$ python3 -q
>>> import numpy as np
>>> np.set_printoptions(suppress=True, linewidth=160)
>>> A = np.loadtxt("layer8.csv", delimiter=",")
>>> print(A)
[[ 0.  0.  0.  0.  0.  0.]
 [-3.  4. -1.  1.  0. -5.]
 [ 1.  1. -1. -2. -3. -1.]
 [ 1.  0. -3.  0.  0. -3.]
 [ 3.  0.  4. -6.  0.  4.]
 [ 1. -2. -3. -3. -1. -3.]
 [ 1. -1.  1. -3. -1.  1.]
 [ 1.  1.  1.  0.  0.  1.]
 [ 0.  2.  0.  3.  1.  0.]
 [-3.  1. -3.  0.  2. -7.]
 [ 0.  0.  0.  0.  0.  0.]
 [ 1. -2. -3. -3. -1. -3.]
 [-1.  5.  4.  0.  4.  0.]
 [ 0.  2. -2.  1. -2. -2.]
 [ 1. -1.  1. -3. -1.  1.]
 [ 3.  2.  2. -5. -2.  2.]
 [ 0.  0.  0.  0.  0.  0.]
 [-1.  0.  2. -4.  5. -2.]
 [-1.  3.  4. -3.  3.  0.]
 [ 0.  4.  5. -3.  3.  1.]
 [-3. -1. -1. -1.  4. -5.]
 [ 0.  2. -2.  1. -2. -2.]
 [-2.  1.  2. -3.  1. -2.]
 [ 0.  4. -2.  4. -1. -2.]
 [-1.  3.  4. -3.  3.  0.]
 [ 0.  0.  0.  0.  0.  0.]
 [ 0.  0.  0.  0.  0.  0.]
 [ 0. -3. -2. -1.  2. -2.]
 [ 1. -4. -1. -4.  1. -1.]
 [ 2.  1.  3. -3.  1.  3.]
 [ 0.  0.  0.  0.  0.  0.]
 [ 0. -3. -2. -1.  2. -2.]]
>>> Ac = (A - A.mean(axis=0)) / A.std(axis=0)
>>> print(np.round(Ac.std(axis=0), 3))
[1. 1. 1. 1. 1. 1.]
>>> print(np.argwhere(np.abs(Ac) > 2))
[[ 1  0]
 [ 4  0]
 [ 4  3]
 [ 4  5]
 [ 9  0]
 [ 9  5]
 [12  1]
 [15  0]
 [17  4]
 [19  2]
 [20  0]
 [23  3]
 [28  1]]
>>> c = np.linalg.lstsq(np.delete(Ac, 2, axis=1), Ac[:, 2])[0]
>>> print(c.round(3))
[-0.428  0.378 -0.413  0.228  0.843]
>>> print(np.abs(c).argmax())
4
